In [1]: import numpy as np

In [2]: np.set_printoptions(precision=2, suppress=True, linewidth=200)

In [3]: def rd(a):
   ...:     return np.round(a, 2) + 0
   ...: 

In [4]: arr = np.load("dump.npy")

In [5]: arr
Out[5]: 
array([[-2,  0,  0,  0,  0,  0,  0,  0],
       [ 0, -2,  0,  0,  0,  0,  0,  0],
       [ 0,  0, -1,  0,  0,  0,  0,  0],
       [ 0,  0,  0, -1,  0,  0,  0,  0],
       [ 0,  0,  0,  0, -2,  0,  0,  0],
       [ 0,  0,  0,  0,  0,  0,  0,  0],
       [ 0,  0,  0,  0,  0,  0,  1,  0],
       [ 0,  0,  0,  0,  0,  0,  0,  2]])

In [6]: w, vecs = np.linalg.eigh(arr)

In [7]: vec = np.array([2, 1, 1, 0, -1, -1, 2, -2])

In [8]: vec @ arr @ vec
Out[8]: np.int64(-1)

In [9]: np.abs(arr).sum(axis=1).max(), np.abs(w).max()
Out[9]: (np.int64(2), np.float64(2.0))

In [10]: rd(np.linalg.eigvalsh(arr[1:, 1:]))
Out[10]: array([-2., -2., -1., -1.,  0.,  1.,  2.])

In [11]: (np.sign(vecs[:, -1].round(6)) == np.sign(vecs[0, -1].round(6))).astype(int)
Out[11]: array([1, 1, 1, 1, 1, 1, 1, 0])

In [12]: rd(vec @ arr @ vec / (vec @ vec)), w[0], w[-1]
Out[12]: (np.float64(-0.06), np.float64(-2.0), np.float64(2.0))

In [13]: vecs * np.abs(w) @ vecs.T
Out[13]: 
array([[2., 0., 0., 0., 0., 0., 0., 0.],
       [0., 2., 0., 0., 0., 0., 0., 0.],
       [0., 0., 1., 0., 0., 0., 0., 0.],
       [0., 0., 0., 1., 0., 0., 0., 0.],
       [0., 0., 0., 0., 2., 0., 0., 0.],
       [0., 0., 0., 0., 0., 0., 0., 0.],
       [0., 0., 0., 0., 0., 0., 1., 0.],
       [0., 0., 0., 0., 0., 0., 0., 2.]])

In [14]: vecs * np.maximum(w, 0) @ vecs.T
Out[14]: 
array([[0., 0., 0., 0., 0., 0., 0., 0.],
       [0., 0., 0., 0., 0., 0., 0., 0.],
       [0., 0., 0., 0., 0., 0., 0., 0.],
       [0., 0., 0., 0., 0., 0., 0., 0.],
       [0., 0., 0., 0., 0., 0., 0., 0.],
       [0., 0., 0., 0., 0., 0., 0., 0.],
       [0., 0., 0., 0., 0., 0., 1., 0.],
       [0., 0., 0., 0., 0., 0., 0., 2.]])

In [15]: C2 = arr.T @ arr

In [16]: C2
Out[16]: 
array([[4, 0, 0, 0, 0, 0, 0, 0],
       [0, 4, 0, 0, 0, 0, 0, 0],
       [0, 0, 1, 0, 0, 0, 0, 0],
       [0, 0, 0, 1, 0, 0, 0, 0],
       [0, 0, 0, 0, 4, 0, 0, 0],
       [0, 0, 0, 0, 0, 0, 0, 0],
       [0, 0, 0, 0, 0, 0, 1, 0],
       [0, 0, 0, 0, 0, 0, 0, 4]])

In [17]: rd(np.linalg.eigvalsh(C2)[::-1])
Out[17]: array([4., 4., 4., 4., 1., 1., 1., 0.])
